In [1]: import numpy as np

In [2]: np.set_printoptions(suppress=True, linewidth=140)

In [3]: feats = np.load("out3.npy")

In [4]: feats.round(1)
Out[4]: 
array([[-0.4,  0.3, -0.2, -0.7,  0.4],
       [ 0.5, -0.2,  0.1, -0.7, -0.4],
       [ 0.2, -0.6, -0.7,  0.1,  0.3],
       [-0.2,  0.3, -0.6,  0.1, -0.7],
       [ 0.7,  0.6, -0.2,  0.1,  0.3]])

In [5]: round(feats[:, 4] @ feats[:, 2], 1)
Out[5]: np.float64(-0.0)

In [6]: np.round(np.linalg.pinv(feats), 1)
Out[6]: 
array([[-0.4,  0.5,  0.2, -0.2,  0.7],
       [ 0.3, -0.2, -0.6,  0.3,  0.6],
       [-0.2,  0.1, -0.7, -0.6, -0.2],
       [-0.7, -0.7,  0.1,  0.1,  0.1],
       [ 0.4, -0.4,  0.3, -0.7,  0.3]])

In [7]: np.round(np.linalg.norm(feats, axis=0), 1)
Out[7]: array([1., 1., 1., 1., 1.])

In [8]: np.round(np.linalg.svd(feats, compute_uv=False), 1)
Out[8]: array([1., 1., 1., 1., 1.])

In [9]: vec = np.array([3, 0, 3, 3, 2])

In [10]: [p for p in range(1, 25) if np.allclose(np.linalg.matrix_power(feats, p), np.eye(5))]
Out[10]: []

In [11]: np.round(np.sort(np.abs(np.degrees(np.angle(np.linalg.eigvals(feats))))), 1)
Out[11]: array([  0. ,  95. ,  95. , 159.2, 159.2])

In [12]: round(np.linalg.det(feats), 1)
Out[12]: np.float64(1.0)

In [13]: np.round(feats.T @ (feats @ vec), 1) + 0
Out[13]: array([3., 0., 3., 3., 2.])

In [14]: np.round(np.abs(np.linalg.eigvals(feats)), 1)
Out[14]: array([1., 1., 1., 1., 1.])

In [15]: 5 - np.linalg.matrix_rank(feats - np.eye(5), tol=1e-8)
Out[15]: np.int64(1)

In [16]: X = np.loadtxt("w.csv", delimiter=",")

In [17]: X
Out[17]: 
array([[ -6.,   6.,  -3.,   5., -14.,   0.,  17.,   6.,   8.,  -5.,   3.,  19.,  10.,   6.,  -3., -11.],
       [-11.,   9.,  -9.,   4.,   0.,  -1.,   9.,  11.,  11.,   0.,   7.,   0.,   2.,  13., -11., -14.],
       [-14.,  13.,  -6.,  13.,  -8.,  -6.,  -8.,   3.,  -4., -11.,   5.,   8.,  12.,   4.,   4., -21.],
       [ -4.,   5.,  -1.,  -2.,   2.,   2.,   5.,   7.,   6.,   0.,   2.,   1.,   2.,   6.,  -3.,  -4.],
       [ -3.,   4.,  -2., -11.,  22.,   5.,  -2.,  12.,  10.,   9.,   3., -22., -10.,  11., -10.,   3.],
       [  9.,  -8.,   7.,   1.,  -8.,  -1.,  -5., -12., -11.,  -3.,  -6.,   8.,   2., -13.,  11.,   9.],
       [ 12., -13.,   3.,  -9.,  14.,   2.,  -7.,  -7.,  -3.,  11.,  -4., -20., -16.,  -6.,  -3.,  19.],
       [-10.,  13.,   2.,   9., -16.,  -2.,   0.,   3.,  -4., -15.,   1.,  24.,  20.,   0.,  12., -17.],
       [-21.,  19., -11.,  16.,  -8.,  -7.,  -5.,   9.,   1., -12.,   9.,   8.,  14.,  11.,  -1., -30.]])

In [18]: # null space of dimension 12

In [19]: vec = np.array([1, 2, 0, 2, 1])

In [20]: target = feats @ vec

In [21]: b, lr = np.zeros(5), 1 / np.linalg.norm(feats, 2) ** 2

In [22]: for i in range(250):
    ...:     b -= lr * feats.T @ (feats @ b - target)
    ...:     if i % 50 == 0: print(i, round(np.linalg.norm(feats @ b - target), 1))
    ...: 
0 0.0
50 0.0
100 0.0
150 0.0
200 0.0

In [23]: b.round(1) + 0
Out[23]: array([1., 2., 0., 2., 1.])

In [24]: round(float(np.linalg.cond(feats)), 1)
Out[24]: 1.0
